% ipython --no-banner

In [1]: import numpy as np

In [2]: from numpy import linalg as LA

In [3]: np.set_printoptions(suppress=True, linewidth=160)

In [4]: J = np.maximum(np.array([[1], [2], [7], [1], [2], [9], [4], [7], [7], [3], [6], [5], [4]]) @ np.array([[0, 0, -2, 0, -4, 3, -5]]) + np.array([2, -3, -1, 1, -2, 0, 3]), 0)

In [5]: J
Out[5]: 
array([[ 2,  0,  0,  1,  0,  3,  0],
       [ 2,  0,  0,  1,  0,  6,  0],
       [ 2,  0,  0,  1,  0, 21,  0],
       [ 2,  0,  0,  1,  0,  3,  0],
       [ 2,  0,  0,  1,  0,  6,  0],
       [ 2,  0,  0,  1,  0, 27,  0],
       [ 2,  0,  0,  1,  0, 12,  0],
       [ 2,  0,  0,  1,  0, 21,  0],
       [ 2,  0,  0,  1,  0, 21,  0],
       [ 2,  0,  0,  1,  0,  9,  0],
       [ 2,  0,  0,  1,  0, 18,  0],
       [ 2,  0,  0,  1,  0, 15,  0],
       [ 2,  0,  0,  1,  0, 12,  0]])

In [6]: # column 5 dominates

In [7]: Uu, sig, VT = LA.svd(J)

In [8]: sig.round(2) + 0
Out[8]: array([55.76,  3.91,  0.  ,  0.  ,  0.  ,  0.  ,  0.  ])

In [9]: B = Uu[:, :2] @ np.diag(sig[:2]) @ VT[:2]

In [10]: B.round(2) + 0
Out[10]: 
array([[ 2.,  0.,  0.,  1.,  0.,  3.,  0.],
       [ 2.,  0.,  0.,  1.,  0.,  6.,  0.],
       [ 2.,  0.,  0.,  1.,  0., 21.,  0.],
       [ 2.,  0.,  0.,  1.,  0.,  3.,  0.],
       [ 2.,  0.,  0.,  1.,  0.,  6.,  0.],
       [ 2.,  0.,  0.,  1.,  0., 27.,  0.],
       [ 2.,  0.,  0.,  1.,  0., 12.,  0.],
       [ 2.,  0.,  0.,  1.,  0., 21.,  0.],
       [ 2.,  0.,  0.,  1.,  0., 21.,  0.],
       [ 2.,  0.,  0.,  1.,  0.,  9.,  0.],
       [ 2.,  0.,  0.,  1.,  0., 18.,  0.],
       [ 2.,  0.,  0.,  1.,  0., 15.,  0.],
       [ 2.,  0.,  0.,  1.,  0., 12.,  0.]])

In [11]: round(float(LA.norm(J - B, 2)), 2), round(float(sig[2]), 2)
Out[11]: (0.0, 0.0)

In [12]: B = np.array([[9, 0, 5],
    ...:     [5, 7, 6],
    ...:     [4, 8, 1],
    ...:     [2, 0, 1],
    ...:     [9, 9, 8],
    ...:     [3, 1, 5],
    ...:     [1, 7, 2]])

In [13]: LA.matrix_rank(J @ B)
Out[13]: np.int64(2)

In [14]: np.einsum("ik,kj->ji", J, B)
Out[14]: 
array([[ 29,  38,  83,  29,  38, 101,  56,  83,  83,  47,  74,  65,  56],
       [  3,   6,  21,   3,   6,  27,  12,  21,  21,   9,  18,  15,  12],
       [ 26,  41, 116,  26,  41, 146,  71, 116, 116,  56, 101,  86,  71]])

In [15]: B = J / LA.norm(J, axis=1, keepdims=True)

In [16]: gram = B @ B.T

In [17]: np.round(np.degrees(np.arccos(np.clip(gram[0, 6], -1, 1))), 2)
Out[17]: np.float64(26.14)

In [18]: np.argwhere(np.triu(np.abs(gram) > 0.95, 1))
Out[18]: 
array([[ 0,  1],
       [ 0,  3],
       [ 0,  4],
       [ 1,  2],
       [ 1,  3],
       [ 1,  4],
       [ 1,  5],
       [ 1,  6],
       [ 1,  7],
       [ 1,  8],
       [ 1,  9],
       [ 1, 10],
       [ 1, 11],
       [ 1, 12],
       [ 2,  4],
       [ 2,  5],
       [ 2,  6],
       [ 2,  7],
       [ 2,  8],
       [ 2,  9],
       [ 2, 10],
       [ 2, 11],
       [ 2, 12],
       [ 3,  4],
       [ 4,  5],
       [ 4,  6],
       [ 4,  7],
       [ 4,  8],
       [ 4,  9],
       [ 4, 10],
       [ 4, 11],
       [ 4, 12],
       [ 5,  6],
       [ 5,  7],
       [ 5,  8],
       [ 5,  9],
       [ 5, 10],
       [ 5, 11],
       [ 5, 12],
       [ 6,  7],
       [ 6,  8],
       [ 6,  9],
       [ 6, 10],
       [ 6, 11],
       [ 6, 12],
       [ 7,  8],
       [ 7,  9],
       [ 7, 10],
       [ 7, 11],
       [ 7, 12],
       [ 8,  9],
       [ 8, 10],
       [ 8, 11],
       [ 8, 12],
       [ 9, 10],
       [ 9, 11],
       [ 9, 12],
       [10, 11],
       [10, 12],
       [11, 12]])

In [19]: gram[0].round(2)
Out[19]: array([1.  , 0.96, 0.86, 1.  , 0.96, 0.85, 0.9 , 0.86, 0.86, 0.92, 0.87, 0.88, 0.9 ])
